$ python -q
>>> import numpy as np
>>> from numpy import linalg as LA
>>> np.set_printoptions(precision=2, suppress=True, linewidth=140)
>>> tidy = lambda a: np.round(a, 2) + 0
>>> arr = 2 * np.eye(4) + np.ones((4, 4))
>>> arr
array([[3., 1., 1., 1.],
       [1., 3., 1., 1.],
       [1., 1., 3., 1.],
       [1., 1., 1., 3.]])
>>> # symmetric, so the eigenvalues are real
>>> tidy(LA.norm(arr, axis=0))
array([3.46, 3.46, 3.46, 3.46])
>>> tidy(LA.norm(arr[0] - arr[3]))
np.float64(2.83)
>>> tidy(LA.norm(arr) ** 2 / LA.norm(arr, 2) ** 2)
np.float64(1.33)
>>> arr[0] @ arr[3]
np.float64(8.0)
>>> tidy(LA.det(arr))
np.float64(48.0)
>>> np.trace(arr)
np.float64(12.0)
>>> tidy(np.sort(np.abs(LA.eigvals(arr))))
array([2., 2., 2., 6.])
>>> tidy(LA.matrix_power(arr, 4))
array([[336., 320., 320., 320.],
       [320., 336., 320., 320.],
       [320., 320., 336., 320.],
       [320., 320., 320., 336.]])
>>> assert arr == arr.T
Traceback (most recent call last):
  File "<python-input-15>", line 1, in <module>
    assert arr == arr.T
           ^^^^^^^^^^^^
ValueError: The truth value of an array with more than one element is ambiguous. Use a.any() or a.all()
>>> (arr - arr.T) / 2
array([[0., 0., 0., 0.],
       [0., 0., 0., 0.],
       [0., 0., 0., 0.],
       [0., 0., 0., 0.]])
>>> np.allclose(arr, arr.T)
True
>>> tidy(np.abs(LA.eigvals(arr)).max())
np.float64(6.0)
>>> np.allclose(arr @ arr.T, arr.T @ arr)
True
>>> rng = np.random.default_rng(6201)
>>> A2 = arr + rng.integers(-2, 3, (4, 1)) @ rng.integers(-2, 3, (1, 4))
>>> A2
array([[ 1., -1., -1.,  3.],
       [ 3.,  5.,  3., -1.],
       [ 1.,  1.,  3.,  1.],
       [-3., -3., -3.,  7.]])
>>> np.abs(A2 - arr).sum(axis=1)
array([ 8.,  8.,  0., 16.])
>>> tidy(LA.svd(A2 - arr, compute_uv=False))
array([9.8, 0. , 0. , 0. ])
>>> mat = np.load("block17.npy")
>>> mat
array([[ 1.,  0.,  0.],
       [ 0.,  0., -1.],
       [ 0.,  1.,  0.]])
>>> # columns are unit length and at right angles
>>> P = np.triu(np.array([[0, -1, -5], [-5, 3, -4], [4, 5, 2]]), 1) + np.eye(3)
>>> A2 = P @ mat @ LA.inv(P)
>>> tidy(LA.det(A2))
np.float64(1.0)
>>> P @ mat - mat @ P
array([[ 0., -4.,  6.],
       [ 0., -4.,  0.],
       [ 0.,  0.,  4.]])
>>> A2
array([[  1.,  -4., -10.],
       [  0.,  -4., -17.],
       [  0.,   1.,   4.]])
>>> O, Rm = LA.qr(mat)
>>> O.shape, Rm.shape
((3, 3), (3, 3))
>>> abs(Rm[0, 0]), tidy(LA.norm(mat[:, 0]))
(np.float64(1.0), np.float64(1.0))
>>> O
array([[ 1.,  0.,  0.],
       [-0.,  0., -1.],
       [-0., -1.,  0.]])
>>> np.allclose(Rm.T @ Rm, mat.T @ mat)
True
>>> O.T @ O
array([[1., 0., 0.],
       [0., 1., 0.],
       [0., 0., 1.]])
>>> mat @ mat.T
array([[1., 0., 0.],
       [0., 1., 0.],
       [0., 0., 1.]])
>>> tidy(LA.norm(mat, axis=0))
array([1., 1., 1.])
>>> mat[:, 1] @ mat[:, 2]
np.float64(0.0)
>>> tidy(LA.pinv(mat))
array([[ 1.,  0.,  0.],
       [ 0.,  0.,  1.],
       [ 0., -1.,  0.]])
>>> W0 = np.load("layer5.npy")
>>> W0
array([[1, 0],
       [2, 1]])
>>> lab = rng.permutation(2)
>>> A2 = W0[:, lab] * rng.choice([-1, 1], 2)
>>> A2
array([[ 1,  0],
       [ 2, -1]])
>>> Uu, _, Vh = LA.svd(W0.T @ A2)
>>> lab
array([0, 1])
>>> tidy(Uu @ Vh)
array([[ 1.,  0.],
       [ 0., -1.]])
>>> O, V = LA.qr(W0[:, :1])[0], LA.qr(W0[:, 1:])[0]
>>> sigma = LA.svd(O.T @ V, compute_uv=False)
>>> tidy(sigma)
array([0.89])
>>> (sigma > 0.9).sum()
np.int64(0)
>>> M = np.load("x.npy")
>>> M
array([[0, 1, 0, 0, 0, 0],
       [1, 3, 0, 0, 0, 0],
       [3, 0, 0, 0, 0, 0],
       [0, 0, 0, 1, 0, 0],
       [0, 0, 1, 3, 0, 0],
       [0, 0, 3, 0, 0, 0],
       [0, 0, 0, 0, 0, 1],
       [0, 0, 0, 0, 1, 3],
       [0, 0, 0, 0, 3, 0]])
>>> vec = np.array([-2, 3, -3, 2, 2, 0])
>>> M * vec
array([[ 0,  3,  0,  0,  0,  0],
       [-2,  9,  0,  0,  0,  0],
       [-6,  0,  0,  0,  0,  0],
       [ 0,  0,  0,  2,  0,  0],
       [ 0,  0, -3,  6,  0,  0],
       [ 0,  0, -9,  0,  0,  0],
       [ 0,  0,  0,  0,  0,  0],
       [ 0,  0,  0,  0,  2,  0],
       [ 0,  0,  0,  0,  6,  0]])
>>> Lm = LA.cholesky(arr)
>>> LA.eigvalsh(arr).min() > 0
np.True_
>>> tidy(np.prod(np.diag(Lm)) ** 2), tidy(LA.det(arr))
(np.float64(48.0), np.float64(48.0))
>>> O, _ = LA.qr(np.array([[1.1, -1.0, -0.2, -0.9],
...     [1.8, -0.5, -0.2, 0.6],
...     [0.6, 1.1, 1.1, 1.6],
...     [0.5, -0.7, -0.8, -0.8]]))
>>> feats = 4 * O
>>> tidy(feats)
array([[-1.96,  1.64, -2.88,  1.1 ],
       [-3.2 , -0.26,  1.25, -2.03],
       [-1.07, -3.37, -0.5 ,  1.81],
       [-0.89,  1.38,  2.43,  2.72]])
>>> def softmax(z):
...     e = np.exp(z - z.max(axis=-1, keepdims=True))
...     return e / e.sum(axis=-1, keepdims=True)
... 
>>> softmax(mat).sum(axis=1)
array([1., 1., 1.])
>>> att = mat @ mat.T / np.sqrt(3)
>>> tidy(softmax(att + np.triu(np.full(att.shape, -np.inf), 1)))
array([[1.  , 0.  , 0.  ],
       [0.36, 0.64, 0.  ],
       [0.26, 0.26, 0.47]])
>>> tidy(softmax(att))
array([[0.47, 0.26, 0.26],
       [0.26, 0.47, 0.26],
       [0.26, 0.26, 0.47]])
>>> K = np.array([[0.7, 0.4, 0.1],
...     [-0.2, -1.4, -1.2],
...     [-0.4, 0.8, -0.9],
...     [0.6, -1.1, 2.4],
...     [-0.1, 0.2, -0.9],
...     [-0.4, 0.9, -1.0],
...     [-0.6, 0.2, 0.9],
...     [1.6, -0.4, 0.4],
...     [0.3, -1.2, 0.8],
...     [0.7, 0.1, -1.4]])
>>> K[1] *= 5
>>> K
array([[ 0.7,  0.4,  0.1],
       [-1. , -7. , -6. ],
       [-0.4,  0.8, -0.9],
       [ 0.6, -1.1,  2.4],
       [-0.1,  0.2, -0.9],
       [-0.4,  0.9, -1. ],
       [-0.6,  0.2,  0.9],
       [ 1.6, -0.4,  0.4],
       [ 0.3, -1.2,  0.8],
       [ 0.7,  0.1, -1.4]])
>>> G = np.cov(K, rowvar=False)
>>> tidy(np.median(K, axis=0))
array([ 0.1 ,  0.15, -0.4 ])
>>> tidy(K.std(axis=0))
array([0.74, 2.2 , 2.12])
>>> tidy(np.polyfit(K[:, 0], K[:, 1], 1))
array([ 1.07, -0.86])
>>> tidy(G)
array([[0.61, 0.65, 0.94],
       [0.65, 5.39, 3.62],
       [0.94, 3.62, 4.98]])
>>> np.argsort(-K.std(axis=0).round(6), kind="stable")
array([1, 2, 0])
>>> tidy(np.corrcoef(K[:, 0], K[:, 1])[0, 1])
np.float64(0.36)
>>> A2 = np.c_[K[:, :2] @ np.array([[1, 1], [1, 0]]), np.array([-4, -3, -4, 3, 3, -5, 2, 6, 6, -8])]
>>> tidy(A2)
array([[ 1.1,  0.7, -4. ],
       [-8. , -1. , -3. ],
       [ 0.4, -0.4, -4. ],
       [-0.5,  0.6,  3. ],
       [ 0.1, -0.1,  3. ],
       [ 0.5, -0.4, -5. ],
       [-0.4, -0.6,  2. ],
       [ 1.2,  1.6,  6. ],
       [-0.9,  0.3,  6. ],
       [ 0.8,  0.7, -8. ]])
>>> tidy(LA.lstsq(K, A2[:, 0])[0])
array([1., 1., 0.])
>>> tidy(LA.norm(LA.qr(K)[0].T @ A2, axis=0) ** 2 / ((A2 ** 2).sum(axis=0) + 1e-12))
array([1.  , 1.  , 0.52])
>>> LA.matrix_rank(A2)
np.int64(3)
>>> O, Rm = LA.qr(K)
>>> tidy(O @ Rm)
array([[ 0.7,  0.4,  0.1],
       [-1. , -7. , -6. ],
       [-0.4,  0.8, -0.9],
       [ 0.6, -1.1,  2.4],
       [-0.1,  0.2, -0.9],
       [-0.4,  0.9, -1. ],
       [-0.6,  0.2,  0.9],
       [ 1.6, -0.4,  0.4],
       [ 0.3, -1.2,  0.8],
       [ 0.7,  0.1, -1.4]])
>>> tidy(O.T @ O)
array([[1., 0., 0.],
       [0., 1., 0.],
       [0., 0., 1.]])
>>> np.trace(O @ O.T)
np.float64(3.0)
>>> m1 = np.loadtxt("out17.csv", delimiter=",")
>>> m1
array([[ 1.,  0., -1.,  2.],
       [-2., -1.,  0., -1.],
       [ 2., -1.,  0.,  1.],
       [ 1., -2.,  0.,  0.]])
>>> lab = rng.permutation(4)
>>> A2 = m1[:, lab] * rng.choice([-1, 1], 4)
>>> A2
array([[-1.,  1., -2.,  0.],
       [ 0., -2.,  1., -1.],
       [ 0.,  2., -1., -1.],
       [ 0.,  1., -0., -2.]])
>>> Uu, _, Vh = LA.svd(m1.T @ A2)
>>> tidy(LA.lstsq(m1, A2)[0])
array([[ 0.,  1.,  0.,  0.],
       [ 0.,  0.,  0.,  1.],
       [ 1.,  0.,  0.,  0.],
       [ 0.,  0., -1.,  0.]])
>>> tidy(Uu @ Vh)
array([[ 0.,  1.,  0.,  0.],
       [ 0.,  0.,  0.,  1.],
       [ 1.,  0.,  0.,  0.],
       [ 0.,  0., -1.,  0.]])
>>> data = np.loadtxt("data.csv", delimiter=",")
>>> data
array([[ 2.,  4.,  5.,  4.],
       [ 2.,  3.,  1.,  1.],
       [-4., -5.,  2.,  1.]])
>>> # rank 2
>>> [round(float(x), 2) for x in LA.svd(data, compute_uv=False)[:3]]
[9.17, 6.16, 0.0]
>>> tidy(LA.norm(data, 2) / LA.norm(data))
np.float64(0.83)
>>> T = np.stack([data, -1 * data, data[::-1]])
>>> LA.matrix_rank(T.reshape(3, -1))
np.int64(2)
>>> (T @ data.T).shape
(3, 3, 3)
>>> T.shape
(3, 3, 4)
>>> LA.lstsq(data[:-1].T, data[-1])[2]
np.int32(2)
>>> tidy(data @ LA.pinv(data) @ data)
array([[ 2.,  4.,  5.,  4.],
       [ 2.,  3.,  1.,  1.],
       [-4., -5.,  2.,  1.]])
